$ python3 -q
>>> import numpy as np
>>> from numpy import linalg as LA
>>> np.set_printoptions(precision=1, suppress=True, linewidth=120, legacy="1.25")
>>> rnd = lambda a: np.round(a, 1) + 0
>>> m1 = np.load("data.npy")
>>> print(m1)
[[-47   1 -35  33   7  30]
 [ 10  42  35  -3 -15 -30]
 [-24  16   0  30  20  -2]
 [-15  80  43  21 -13 -36]
 [ 57 -23  21 -53 -21 -16]
 [ 15   2  28  13  36 -29]
 [ 33  -7  22 -21  -4 -21]
 [-57  57   0  54  12   0]
 [ 22  -9  -2 -35 -42   3]
 [-60   1 -33  60  41  25]
 [-32  68  27  39   5 -24]
 [-19  14   0  23   8  -3]
 [ 52 -38  16 -38   8 -14]]
>>> d = LA.norm(m1[:, None] - m1[None], axis=-1)
>>> print(rnd(d[10]))
[107.3  68.6  65.5  38.5 159.5  90.7 116.5  48.2 134.5 114.1   0.   67.2 156.4]
>>> feats = 2 * np.eye(12) + np.ones((12, 12))
>>> print(feats)
[[3. 1. 1. 1. 1. 1. 1. 1. 1. 1. 1. 1.]
 [1. 3. 1. 1. 1. 1. 1. 1. 1. 1. 1. 1.]
 [1. 1. 3. 1. 1. 1. 1. 1. 1. 1. 1. 1.]
 [1. 1. 1. 3. 1. 1. 1. 1. 1. 1. 1. 1.]
 [1. 1. 1. 1. 3. 1. 1. 1. 1. 1. 1. 1.]
 [1. 1. 1. 1. 1. 3. 1. 1. 1. 1. 1. 1.]
 [1. 1. 1. 1. 1. 1. 3. 1. 1. 1. 1. 1.]
 [1. 1. 1. 1. 1. 1. 1. 3. 1. 1. 1. 1.]
 [1. 1. 1. 1. 1. 1. 1. 1. 3. 1. 1. 1.]
 [1. 1. 1. 1. 1. 1. 1. 1. 1. 3. 1. 1.]
 [1. 1. 1. 1. 1. 1. 1. 1. 1. 1. 3. 1.]
 [1. 1. 1. 1. 1. 1. 1. 1. 1. 1. 1. 3.]]
>>> # equal to its transpose
>>> print(rnd(LA.svd(m1, compute_uv=False)))
[215.8 151.1  76.2   7.6   0.    0. ]
>>> print(np.diff(m1, axis=0))
[[  57   41   70  -36  -22  -60]
 [ -34  -26  -35   33   35   28]
 [   9   64   43   -9  -33  -34]
 [  72 -103  -22  -74   -8   20]
 [ -42   25    7   66   57  -13]
 [  18   -9   -6  -34  -40    8]
 [ -90   64  -22   75   16   21]
 [  79  -66   -2  -89  -54    3]
 [ -82   10  -31   95   83   22]
 [  28   67   60  -21  -36  -49]
 [  13  -54  -27  -16    3   21]
 [  71  -52   16  -61    0  -11]]
>>> print(m1 - m1[0])
[[  0   0   0   0   0   0]
 [ 57  41  70 -36 -22 -60]
 [ 23  15  35  -3  13 -32]
 [ 32  79  78 -12 -20 -66]
 [104 -24  56 -86 -28 -46]
 [ 62   1  63 -20  29 -59]
 [ 80  -8  57 -54 -11 -51]
 [-10  56  35  21   5 -30]
 [ 69 -10  33 -68 -49 -27]
 [-13   0   2  27  34  -5]
 [ 15  67  62   6  -2 -54]
 [ 28  13  35 -10   1 -33]
 [ 99 -39  51 -71   1 -44]]
>>> print(np.count_nonzero(m1))
74
>>> print(m1.sum(axis=0))
[ -65  204  122  123   42 -117]
>>> print(np.abs(m1).max())
80
>>> print(m1.sum(axis=1))
[-11  39  40  80 -35  65   2  66 -63  34  83  23 -14]
>>> LA.rank(m1)
Traceback (most recent call last):
  File "<python-input-18>", line 1, in <module>
    LA.rank(m1)
    ^^^^^^^
AttributeError: module 'numpy.linalg' has no attribute 'rank'
>>> m1[:, 6]
Traceback (most recent call last):
  File "<python-input-19>", line 1, in <module>
    m1[:, 6]
    ~~^^^^^^
IndexError: index 6 is out of bounds for axis 1 with size 6
